In [1]: import numpy as np

In [2]: import numpy.linalg as la

In [3]: np.set_printoptions(precision=2, suppress=True, linewidth=100)

In [4]: rnd = lambda a: np.round(a, 2) + 0

In [5]: F = np.loadtxt("w.csv", delimiter=",")

In [6]: F
Out[6]: 
array([[  3.15,   1.3 ,  -0.36,  -0.03,   0.84,   0.66],
       [  1.44,  -1.81,  -0.22,   0.07,  -0.11,  -0.79],
       [  4.05,   0.07,  -0.03,  -0.2 ,   2.02,   0.46],
       [  4.28,   0.53,   0.65,  -0.18,   1.46,   0.17],
       [ -5.84,   1.59,  -0.32,   0.11,  -0.81,   0.56],
       [  7.54,   0.21,  -0.07,   0.13,  -0.75,   1.34],
       [  6.61,   3.25,   0.06,   0.2 ,   2.59,  -0.15],
       [ -6.04,  -2.88,   0.61,  -0.01,  -0.31,   0.62],
       [  6.25,  -1.85,  -0.08,   0.27,   0.94,  -0.5 ],
       [  3.62,  -1.68,   0.36,   0.13,   0.58,   0.28],
       [ -4.41,  -0.91,  -0.24,   0.  ,  -0.34,  -0.05],
       [ -1.07,   1.96,   0.05,  -0.03,   0.84,  -0.11],
       [  0.97,  -5.12,   0.03,   0.13,  -0.11,   0.03],
       [  2.79,   0.98,   0.51,  -0.05,   0.3 ,   0.32],
       [  0.76,  -1.25,   0.21,  -0.09,  -0.18,  -0.57],
       [  5.87,  -4.19,  -0.06,  -0.4 ,   0.38,   0.21],
       [  3.53,   0.7 ,  -0.07,  -0.09,  -0.25,  -0.62],
       [  3.12,  -2.73,   0.6 ,  -0.11,   0.81,   0.71],
       [ -3.78,   2.71,   0.25,   0.12,  -1.71,   0.27],
       [  4.73,  -1.77,  -0.03,  -0.11,   0.93,  -1.04],
       [-12.33,  -2.52,  -0.5 ,   0.05,   0.58,  -0.47],
       [  7.19,  -1.27,  -0.56,   0.09,   0.48,  -0.72],
       [ -3.47,   1.86,  -0.22,   0.02,   0.94,   0.23],
       [ -2.1 ,   5.19,  -0.1 ,  -0.15,   0.29,  -0.19],
       [  0.25,  -2.77,  -0.11,   0.06,   0.26,   1.27],
       [ -2.48,   2.44,   0.5 ,  -0.03,  -0.56,   0.13]])

In [7]: rng = np.random.default_rng(366530)

In [8]: labels = rng.permutation(6)

In [9]: B = F[:, labels] * rng.choice([-1, 1], 6)

In [10]: B
Out[10]: 
array([[  1.3 ,   0.36,   0.03,   0.84,   0.66,   3.15],
       [ -1.81,   0.22,  -0.07,  -0.11,  -0.79,   1.44],
       [  0.07,   0.03,   0.2 ,   2.02,   0.46,   4.05],
       [  0.53,  -0.65,   0.18,   1.46,   0.17,   4.28],
       [  1.59,   0.32,  -0.11,  -0.81,   0.56,  -5.84],
       [  0.21,   0.07,  -0.13,  -0.75,   1.34,   7.54],
       [  3.25,  -0.06,  -0.2 ,   2.59,  -0.15,   6.61],
       [ -2.88,  -0.61,   0.01,  -0.31,   0.62,  -6.04],
       [ -1.85,   0.08,  -0.27,   0.94,  -0.5 ,   6.25],
       [ -1.68,  -0.36,  -0.13,   0.58,   0.28,   3.62],
       [ -0.91,   0.24,  -0.  ,  -0.34,  -0.05,  -4.41],
       [  1.96,  -0.05,   0.03,   0.84,  -0.11,  -1.07],
       [ -5.12,  -0.03,  -0.13,  -0.11,   0.03,   0.97],
       [  0.98,  -0.51,   0.05,   0.3 ,   0.32,   2.79],
       [ -1.25,  -0.21,   0.09,  -0.18,  -0.57,   0.76],
       [ -4.19,   0.06,   0.4 ,   0.38,   0.21,   5.87],
       [  0.7 ,   0.07,   0.09,  -0.25,  -0.62,   3.53],
       [ -2.73,  -0.6 ,   0.11,   0.81,   0.71,   3.12],
       [  2.71,  -0.25,  -0.12,  -1.71,   0.27,  -3.78],
       [ -1.77,   0.03,   0.11,   0.93,  -1.04,   4.73],
       [ -2.52,   0.5 ,  -0.05,   0.58,  -0.47, -12.33],
       [ -1.27,   0.56,  -0.09,   0.48,  -0.72,   7.19],
       [  1.86,   0.22,  -0.02,   0.94,   0.23,  -3.47],
       [  5.19,   0.1 ,   0.15,   0.29,  -0.19,  -2.1 ],
       [ -2.77,   0.11,  -0.06,   0.26,   1.27,   0.25],
       [  2.44,  -0.5 ,   0.03,  -0.56,   0.13,  -2.48]])

In [11]: Uu, _, Vh = la.svd(F.T @ B)

In [12]: labels
Out[12]: array([1, 2, 3, 4, 5, 0])

In [13]: rnd(la.lstsq(F, B)[0])
Out[13]: 
array([[ 0.,  0.,  0.,  0.,  0.,  1.],
       [ 1.,  0.,  0.,  0.,  0.,  0.],
       [ 0., -1.,  0.,  0.,  0.,  0.],
       [ 0.,  0., -1.,  0.,  0.,  0.],
       [ 0.,  0.,  0.,  1.,  0.,  0.],
       [ 0.,  0.,  0.,  0.,  1.,  0.]])

In [14]: blk = np.stack([F, 4 * F, F[::-1]])

In [15]: la.matrix_rank(blk.reshape(3, -1))
Out[15]: np.int64(2)

In [16]: Ac = (F - F.mean(axis=0)) / F.std(axis=0)

In [17]: rnd(Ac.std(axis=0))
Out[17]: array([1., 1., 1., 1., 1., 1.])

In [18]: c = la.lstsq(np.delete(Ac, 0, axis=1), Ac[:, 0])[0]

In [19]: rnd(1 - np.var(Ac[:, 0] - np.delete(Ac, 0, axis=1) @ c))
Out[19]: np.float64(0.18)

In [20]: np.abs(c).argmax()
Out[20]: np.int64(3)

In [21]: arr = np.load("test9.npy")

In [22]: arr
Out[22]: 
array([[ 4,  2,  0,  0],
       [-2, -2,  0,  0],
       [ 2,  1,  6,  3],
       [-1, -1, -3, -3]])

In [23]: f, v = arr[3], arr[0]

In [24]: f @ v
Out[24]: np.int64(-6)

In [25]: p = (f @ v) / (f @ f) * f

In [26]: rnd(la.norm(f + v) ** 2 + la.norm(f - v) ** 2)
Out[26]: np.float64(80.0)

In [27]: rnd((v - p) @ f)
Out[27]: np.float64(0.0)

In [28]: m1 = np.load("a.npy")

In [29]: m1
Out[29]: 
array([[-2,  6, -6,  2],
       [ 6, -2,  6, -6],
       [-6,  6, -2,  6],
       [ 2, -6,  6, -2]])

In [30]: # looks like rank 3

In [31]: r = la.matrix_rank(m1)

In [32]: r
Out[32]: np.int64(3)

In [33]: ns = la.svd(m1)[2][r:].T

In [34]: [int(la.matrix_rank(m1[:i])) for i in range(1, len(m1) + 1)]
Out[34]: [1, 2, 3, 3]

In [35]: ns.shape
Out[35]: (4, 1)

In [36]: [int(la.matrix_rank(m1[:, :j + 1])) for j in range(4)]
Out[36]: [1, 2, 3, 3]

In [37]: la.matrix_rank(m1.T @ m1), la.matrix_rank(m1 @ m1.T)
Out[37]: (np.int64(3), np.int64(3))
